$ python3 -q
>>> import numpy as np
>>> from numpy import linalg as LA
>>> np.set_printoptions(suppress=True, linewidth=160)
>>> cent = 5 * np.array([[-1.4, -0.5, 0.4, 0.2, -1.4, -0.5], [3.2, 1.7, -2.0, 0.6, 1.0, 0.9]])
>>> rng = np.random.default_rng(692822)
>>> z = rng.integers(0, 2, 35)
>>> mat = cent[z] + rng.normal(size=(35, 6))
>>> mat.round(2)
array([[ -7.74,  -2.58,   2.17,   1.22,  -6.48,  -1.52],
       [ 16.56,   8.68, -12.09,   2.69,   5.06,   3.82],
       [ 15.69,   9.76,  -8.88,   3.78,   5.6 ,   3.1 ],
       [ -7.55,  -2.07,   0.7 ,   2.76,  -6.07,  -3.24],
       [ 14.99,   7.97,  -9.76,   2.47,   4.43,   3.7 ],
       [ -6.57,  -3.9 ,   1.65,   1.97,  -6.62,  -3.25],
       [ 15.58,  10.51,  -9.75,   4.51,   3.75,   5.37],
       [ 15.46,   8.6 , -10.46,   3.18,   6.48,   3.79],
       [ -7.44,  -2.13,   1.5 ,   1.24,  -8.09,  -3.04],
       [ 16.9 ,   7.28, -11.95,   4.23,   3.72,   5.26],
       [ 15.76,   9.35,  -9.62,   1.86,   4.34,   4.74],
       [ 15.28,   8.13,  -9.41,   3.17,   5.78,   4.48],
       [ 13.72,   7.85,  -8.  ,   3.44,   4.92,   6.34],
       [ 15.16,   8.25, -10.66,   1.72,   3.73,   5.69],
       [ -8.92,  -2.28,   1.45,   1.5 ,  -7.75,  -3.35],
       [ -6.91,  -1.58,   2.12,   1.13,  -7.07,  -3.25],
       [ 15.47,   9.33, -10.1 ,   4.75,   5.06,   4.65],
       [ -5.13,  -2.73,   1.69,  -0.58,  -7.18,  -3.  ],
       [ 16.46,   7.15, -10.84,   3.13,   5.67,   4.66],
       [ -5.48,  -2.15,   0.8 ,   1.59,  -6.23,  -3.26],
       [ -7.04,  -2.55,   3.57,   0.92,  -5.72,  -1.71],
       [ 15.94,   9.09,  -9.5 ,   2.45,   6.68,   4.58],
       [ -6.88,  -3.91,   1.37,   0.32,  -8.14,  -3.27],
       [ 15.06,   8.8 ,  -8.68,   1.99,   4.35,   4.09],
       [ 14.53,   9.33,  -9.58,   4.72,   5.08,   6.26],
       [ -7.37,  -3.11,   2.85,   1.16,  -6.61,  -1.79],
       [ 16.01,   7.88, -10.95,   3.61,   6.71,   4.85],
       [ -6.14,  -2.58,   2.85,   0.56,  -7.34,  -3.06],
       [ -6.87,  -1.59,   1.26,   1.82,  -6.57,  -4.31],
       [ 15.23,  11.58,  -9.94,   1.84,   5.49,   2.94],
       [ -7.73,  -2.52,   1.76,   1.45,  -6.7 ,  -3.93],
       [ -5.29,  -2.11,   2.15,   2.09,  -6.21,  -3.33],
       [ -7.83,  -1.91,   1.56,   2.18,  -6.04,  -3.68],
       [ 18.06,   7.77, -10.68,   2.67,   6.31,   4.23],
       [ -5.4 ,  -4.46,   3.31,   0.68,  -7.31,  -2.14]])
>>> Y = np.c_[mat[:, :3] @ np.array([[-1, 2, 1], [2, -2, -2], [-2, 1, -2]]), np.array([1, 1, -1, 1, 3, 0, -1, 1, 1, 2, -1, -3, 1, -1, 2, -1, 3, 0, 2, -1, 2, -1, 0, 0, 2, -1, 2, 1, -1, 3, 3, 3, -3, 0, 3])]
>>> Y.round(2)
array([[ -1.75,  -8.16,  -6.92,   1.  ],
       [ 24.97,   3.68,  23.39,   1.  ],
       [ 21.59,   2.98,  13.93,  -1.  ],
       [  2.02, -10.26,  -4.81,   1.  ],
       [ 20.48,   4.27,  18.58,   3.  ],
       [ -4.53,  -3.69,  -2.06,   0.  ],
       [ 24.94,   0.38,  14.04,  -1.  ],
       [ 22.65,   3.26,  19.17,   1.  ],
       [  0.2 ,  -9.13,  -6.18,   1.  ],
       [ 21.57,   7.28,  26.25,   2.  ],
       [ 22.18,   3.21,  16.32,  -1.  ],
       [ 19.81,   4.88,  17.84,  -3.  ],
       [ 17.98,   3.74,  14.03,   1.  ],
       [ 22.67,   3.14,  19.97,  -1.  ],
       [  1.47, -11.84,  -7.25,   2.  ],
       [ -0.5 ,  -8.54,  -7.99,  -1.  ],
       [ 23.39,   2.18,  17.01,   3.  ],
       [ -3.71,  -3.11,  -3.06,   0.  ],
       [ 19.52,   7.79,  23.83,   2.  ],
       [ -0.42,  -5.87,  -2.78,  -1.  ],
       [ -5.2 ,  -5.42,  -9.09,   2.  ],
       [ 21.23,   4.2 ,  16.77,  -1.  ],
       [ -3.68,  -4.57,  -1.8 ,   0.  ],
       [ 19.9 ,   3.85,  14.83,   0.  ],
       [ 23.28,   0.83,  15.03,   2.  ],
       [ -4.54,  -5.68,  -6.84,  -1.  ],
       [ 21.64,   5.31,  22.14,   2.  ],
       [ -4.74,  -4.25,  -6.68,   1.  ],
       [  1.18,  -9.31,  -6.21,  -1.  ],
       [ 27.79,  -2.63,  11.95,   3.  ],
       [ -0.82,  -8.66,  -6.21,   3.  ],
       [ -3.23,  -4.21,  -5.36,   3.  ],
       [  0.88, -10.26,  -7.12,  -3.  ],
       [ 18.84,   9.89,  23.87,   0.  ],
       [-10.13,   1.42,  -3.1 ,   3.  ]])
>>> np.round(LA.norm(Y - mat @ LA.lstsq(mat, Y)[0], axis=0), 2) + 0
array([0.  , 0.  , 0.  , 9.76])
>>> LA.matrix_rank(np.c_[mat, Y])
np.int64(7)
>>> np.round(LA.lstsq(mat, Y[:, 0])[0], 2) + 0
array([-1.,  2., -2.,  0.,  0.,  0.])
>>> d = LA.norm(mat[:, None] - mat[None], axis=-1)
>>> np.unravel_index(d.round(6).argmax(), d.shape)
(np.int64(14), np.int64(33))
>>> (d + 1e9 * np.eye(35)).round(6).argmin(axis=1)
array([25, 18, 16, 32, 23, 30, 16, 11, 15, 18, 23,  7, 24, 10,  8,  8, 24, 27, 26, 31, 25,  7,  8, 10, 16,  0, 18, 15, 32,  2, 32, 19,  3, 18, 27])
>>> d[:5, :5].round(2)
array([[ 0.  , 32.93, 31.58,  2.82, 30.3 ],
       [32.93,  0.  ,  3.77, 32.16,  2.97],
       [31.58,  3.77,  0.  , 30.81,  2.81],
       [ 2.82, 32.16, 30.81,  0.  , 29.61],
       [30.3 ,  2.97,  2.81, 29.61,  0.  ]])
>>> z = rng.permutation(6)
>>> Y = mat[:, z] * rng.choice([-1, 1], 6)
>>> Y.round(2)
array([[  1.22,  -6.48,   2.17,   7.74,  -1.52,   2.58],
       [  2.69,   5.06, -12.09, -16.56,   3.82,  -8.68],
       [  3.78,   5.6 ,  -8.88, -15.69,   3.1 ,  -9.76],
       [  2.76,  -6.07,   0.7 ,   7.55,  -3.24,   2.07],
       [  2.47,   4.43,  -9.76, -14.99,   3.7 ,  -7.97],
       [  1.97,  -6.62,   1.65,   6.57,  -3.25,   3.9 ],
       [  4.51,   3.75,  -9.75, -15.58,   5.37, -10.51],
       [  3.18,   6.48, -10.46, -15.46,   3.79,  -8.6 ],
       [  1.24,  -8.09,   1.5 ,   7.44,  -3.04,   2.13],
       [  4.23,   3.72, -11.95, -16.9 ,   5.26,  -7.28],
       [  1.86,   4.34,  -9.62, -15.76,   4.74,  -9.35],
       [  3.17,   5.78,  -9.41, -15.28,   4.48,  -8.13],
       [  3.44,   4.92,  -8.  , -13.72,   6.34,  -7.85],
       [  1.72,   3.73, -10.66, -15.16,   5.69,  -8.25],
       [  1.5 ,  -7.75,   1.45,   8.92,  -3.35,   2.28],
       [  1.13,  -7.07,   2.12,   6.91,  -3.25,   1.58],
       [  4.75,   5.06, -10.1 , -15.47,   4.65,  -9.33],
       [ -0.58,  -7.18,   1.69,   5.13,  -3.  ,   2.73],
       [  3.13,   5.67, -10.84, -16.46,   4.66,  -7.15],
       [  1.59,  -6.23,   0.8 ,   5.48,  -3.26,   2.15],
       [  0.92,  -5.72,   3.57,   7.04,  -1.71,   2.55],
       [  2.45,   6.68,  -9.5 , -15.94,   4.58,  -9.09],
       [  0.32,  -8.14,   1.37,   6.88,  -3.27,   3.91],
       [  1.99,   4.35,  -8.68, -15.06,   4.09,  -8.8 ],
       [  4.72,   5.08,  -9.58, -14.53,   6.26,  -9.33],
       [  1.16,  -6.61,   2.85,   7.37,  -1.79,   3.11],
       [  3.61,   6.71, -10.95, -16.01,   4.85,  -7.88],
       [  0.56,  -7.34,   2.85,   6.14,  -3.06,   2.58],
       [  1.82,  -6.57,   1.26,   6.87,  -4.31,   1.59],
       [  1.84,   5.49,  -9.94, -15.23,   2.94, -11.58],
       [  1.45,  -6.7 ,   1.76,   7.73,  -3.93,   2.52],
       [  2.09,  -6.21,   2.15,   5.29,  -3.33,   2.11],
       [  2.18,  -6.04,   1.56,   7.83,  -3.68,   1.91],
       [  2.67,   6.31, -10.68, -18.06,   4.23,  -7.77],
       [  0.68,  -7.31,   3.31,   5.4 ,  -2.14,   4.46]])
>>> left, _, vt = LA.svd(mat.T @ Y)
>>> np.round(LA.lstsq(mat, Y)[0], 2) + 0
array([[ 0.,  0.,  0., -1.,  0.,  0.],
       [ 0.,  0.,  0.,  0.,  0., -1.],
       [ 0.,  0.,  1.,  0.,  0.,  0.],
       [ 1.,  0.,  0.,  0.,  0.,  0.],
       [ 0.,  1.,  0.,  0.,  0.,  0.],
       [ 0.,  0.,  0.,  0.,  1.,  0.]])
>>> def softmax(z):
...     e = np.exp(z - z.max(axis=-1, keepdims=True))
...     return e / e.sum(axis=-1, keepdims=True)
... 
>>> np.round(softmax(mat[31]), 2) + 0
array([0.  , 0.01, 0.51, 0.48, 0.  , 0.  ])
>>> np.round(softmax(mat[31] + -1), 2) + 0
array([0.  , 0.01, 0.51, 0.48, 0.  , 0.  ])
>>> np.round(softmax(10 * mat[31]), 2) + 0
array([0.  , 0.  , 0.63, 0.37, 0.  , 0.  ])
>>> scores = mat @ mat.T / np.sqrt(6)
>>> softmax(scores).round(6).argmax(axis=1)
array([14, 33, 33, 14, 33, 14, 33, 33, 14, 33, 33, 33, 33, 33, 14, 14, 33, 14, 33, 14, 14, 33, 14, 33, 33, 14, 33, 14, 14, 33, 14, 14, 14, 33, 14])
>>> np.round(softmax(scores)[31] @ mat, 2)
array([-8.75, -2.34,  1.45,  1.45, -7.75, -3.34])
>>> K = np.loadtxt("sample7.csv", delimiter=",")
>>> K
array([[1., 0., 0., 0., 0., 0., 0., 0., 0., 0., 0., 0.],
       [2., 1., 0., 0., 0., 0., 0., 0., 0., 0., 0., 0.],
       [3., 1., 1., 0., 0., 0., 0., 0., 0., 0., 0., 0.],
       [0., 1., 1., 1., 0., 0., 0., 0., 0., 0., 0., 0.],
       [3., 0., 3., 1., 1., 0., 0., 0., 0., 0., 0., 0.],
       [0., 1., 3., 2., 1., 1., 0., 0., 0., 0., 0., 0.],
       [3., 2., 1., 1., 1., 0., 1., 0., 0., 0., 0., 0.],
       [3., 2., 1., 2., 2., 1., 1., 1., 0., 0., 0., 0.],
       [3., 1., 3., 2., 1., 3., 2., 1., 1., 0., 0., 0.],
       [0., 3., 0., 2., 1., 1., 1., 2., 1., 1., 0., 0.],
       [1., 0., 1., 1., 1., 1., 1., 3., 1., 3., 1., 0.],
       [3., 3., 3., 1., 1., 3., 1., 1., 2., 0., 3., 1.]])
>>> LA.matrix_rank(K, rtol=0.1)
np.int64(6)
>>> round(float(LA.norm(K, 2) / LA.norm(K)), 2)
0.82
>>> np.argsort(-LA.norm(K, axis=0).round(6), kind="stable")[:3]
array([0, 2, 1])
>>> feats = np.loadtxt("dump.csv", delimiter=",")
>>> feats
array([[12.,  0.,  5., 13.,  9.,  4.,  9.,  8.],
       [10.,  0.,  4., 11., 12.,  5., 12.,  9.],
       [ 3.,  3.,  1.,  2.,  7.,  8.,  5.,  3.],
       [ 5.,  6.,  4.,  3., 12., 12.,  9.,  6.],
       [ 9.,  7.,  7.,  7., 15., 13., 12.,  9.],
       [10.,  0.,  3., 11.,  3.,  2.,  3.,  4.],
       [ 9.,  7.,  7.,  7., 15., 13., 12.,  9.],
       [ 7.,  0.,  1.,  8.,  3.,  2.,  3.,  3.],
       [ 8.,  1.,  4.,  8., 14.,  8., 13.,  9.],
       [ 9.,  2.,  4.,  9.,  8.,  6.,  7.,  6.],
       [ 8.,  1.,  4.,  8., 14.,  8., 13.,  9.],
       [11.,  0.,  4., 12.,  6.,  3.,  6.,  6.],
       [ 9.,  0.,  3., 10.,  9.,  4.,  9.,  7.],
       [ 2.,  0.,  0.,  3.,  6.,  3.,  6.,  3.],
       [ 2.,  0.,  0.,  2.,  5.,  5.,  4.,  2.],
       [12.,  8.,  9., 10., 15., 13., 12., 10.],
       [15.,  9., 11., 13., 15., 13., 12., 11.],
       [ 9.,  0.,  3., 10.,  9.,  4.,  9.,  7.],
       [ 7.,  0.,  1.,  8.,  3.,  2.,  3.,  3.],
       [ 4.,  3.,  2.,  3., 10.,  9.,  8.,  5.],
       [15.,  6., 10., 14., 16., 11., 14., 12.],
       [ 8.,  4.,  5.,  7., 13., 10., 11.,  8.],
       [ 5.,  3.,  3.,  4., 13., 10., 11.,  7.],
       [13.,  6.,  8., 12., 10.,  9.,  8.,  8.],
       [ 8.,  1.,  4.,  8., 14.,  8., 13.,  9.],
       [12.,  8.,  9., 10., 15., 13., 12., 10.],
       [ 8.,  7.,  6.,  6., 12., 12.,  9.,  7.],
       [ 9.,  4.,  6.,  8., 16., 11., 14., 10.],
       [ 7.,  0.,  2.,  8., 12.,  5., 12.,  8.],
       [13.,  3.,  7., 13., 11.,  7., 10.,  9.],
       [14.,  9., 10., 12., 12., 12.,  9.,  9.],
       [ 8.,  1.,  4.,  8., 14.,  8., 13.,  9.],
       [ 7.,  4.,  4.,  6., 10.,  9.,  8.,  6.]])
>>> d = LA.norm(feats[:, None] - feats[None], axis=-1)
>>> np.flatnonzero(d[4] < d.mean() / 2)
array([ 4,  6, 15, 21, 25, 26, 27])
>>> d[4].round(6).argsort(kind="stable")[:4]
array([ 4,  6, 27, 15])
>>> (d + 1e9 * np.eye(33)).round(6).argmin(axis=1)
array([12, 28, 14, 22,  6,  7,  4, 18, 10, 12,  8,  0, 17, 14, 13, 25, 20, 12,  7, 32, 16,  8,  3, 29,  8, 15, 21,  4,  8, 23, 16,  8, 19])
>>> m1 = np.load("case16.npy")
>>> m1.round(2)
array([[ 3.7 ,  0.16, -0.95,  0.43, -0.21, -0.3 ,  0.02,  0.08,  0.46],
       [ 0.16,  2.22,  0.65,  0.24, -0.52,  0.58, -0.17,  0.44,  0.28],
       [-0.95,  0.65,  2.31,  0.35,  0.51, -0.29,  0.43,  0.16, -0.51],
       [ 0.43,  0.24,  0.35,  2.07,  0.18, -0.26, -0.45, -0.47, -0.17],
       [-0.21, -0.52,  0.51,  0.18,  1.4 ,  1.31,  1.09, -0.18, -0.45],
       [-0.3 ,  0.58, -0.29, -0.26,  1.31,  3.31,  0.58, -0.51, -0.16],
       [ 0.02, -0.17,  0.43, -0.45,  1.09,  0.58,  2.19,  0.96, -0.12],
       [ 0.08,  0.44,  0.16, -0.47, -0.18, -0.51,  0.96,  0.96,  0.09],
       [ 0.46,  0.28, -0.51, -0.17, -0.45, -0.16, -0.12,  0.09,  2.86]])
>>> u = np.array([7, 4])
>>> np.round(np.cross(m1[7, :3], m1[1, :3]), 2)
array([-0.07, -0.03,  0.11])
>>> np.round(np.polyval(u, m1[7]), 2)
array([ 4.57,  7.05,  5.11,  0.74,  2.76,  0.45, 10.74, 10.7 ,  4.62])
